>>> import numpy as np
>>> np.set_printoptions(precision=4, suppress=True, linewidth=200, sign=" ")
>>> basis = np.array([[0, 2, 0]])
>>> rng = np.random.default_rng(942495)
>>> m1 = rng.normal(size=(24, 1)) @ basis + np.array([0, 0, 0])
>>> m1
array([[ 0.    ,  1.0567,  0.    ],
       [ 0.    ,  1.5156,  0.    ],
       [ 0.    , -0.7125,  0.    ],
       [ 0.    , -2.9502,  0.    ],
       [ 0.    , -1.8816,  0.    ],
       [ 0.    ,  0.5426,  0.    ],
       [ 0.    ,  1.5809,  0.    ],
       [ 0.    ,  1.567 ,  0.    ],
       [ 0.    , -0.8125,  0.    ],
       [ 0.    , -0.5106,  0.    ],
       [ 0.    , -0.6013,  0.    ],
       [ 0.    , -2.7252,  0.    ],
       [ 0.    ,  2.7259,  0.    ],
       [ 0.    , -4.5104,  0.    ],
       [ 0.    , -1.0205,  0.    ],
       [ 0.    ,  2.1341,  0.    ],
       [ 0.    ,  2.119 ,  0.    ],
       [ 0.    , -0.4943,  0.    ],
       [ 0.    ,  0.1931,  0.    ],
       [ 0.    ,  1.9762,  0.    ],
       [ 0.    ,  0.4979,  0.    ],
       [ 0.    , -0.0166,  0.    ],
       [ 0.    ,  2.9751,  0.    ],
       [ 0.    ,  1.473 ,  0.    ]])
>>> # column 2 repeats column 0
>>> theta = np.radians(31)
>>> r_ = np.eye(3)
>>> r_[0, 0] = r_[2, 2] = np.cos(theta)
>>> r_[0, 2], r_[2, 0] = -np.sin(theta), np.sin(theta)
>>> r_
array([[ 0.8572,  0.    , -0.515 ],
       [ 0.    ,  1.    ,  0.    ],
       [ 0.515 ,  0.    ,  0.8572]])
>>> M2 = m1 @ r_.T
>>> np.linalg.svd(m1, compute_uv=False), np.linalg.svd(M2, compute_uv=False)
(array([ 9.1345,  0.    ,  0.    ]), array([ 9.1345,  0.    ,  0.    ]))
>>> round(np.linalg.det(r_), 4), round(np.trace(r_), 4)
(np.float64(1.0), np.float64(2.7143))
>>> np.allclose(m1 @ m1.T, M2 @ M2.T)
True
>>> np.round(np.linalg.det(r_.T), 4)
np.float64(1.0)
>>> np.round(np.einsum("ij,ji->", r_, r_), 4)
np.float64(1.9389)
>>> round(np.linalg.det(2 * r_), 4), round(np.linalg.det(r_), 4)
(np.float64(8.0), np.float64(1.0))
>>> round(float(np.einsum("ii->", r_)), 4)
2.7143
>>> round(np.linalg.eigvals(r_).sum().real, 4)
np.float64(2.7143)
>>> np.linalg.eigvals(r_)
array([ 0.8572+0.515j,  0.8572-0.515j,  1.    +0.j   ])
>>> np.argsort(-np.linalg.norm(m1, axis=0).round(6), kind="stable")[:3]
array([ 1,  0,  2])
>>> np.linalg.matrix_rank(m1, rtol=0.1)
np.int64(1)
>>> np.round(np.linalg.norm(m1, 2) / np.linalg.norm(m1), 4)
np.float64(1.0)
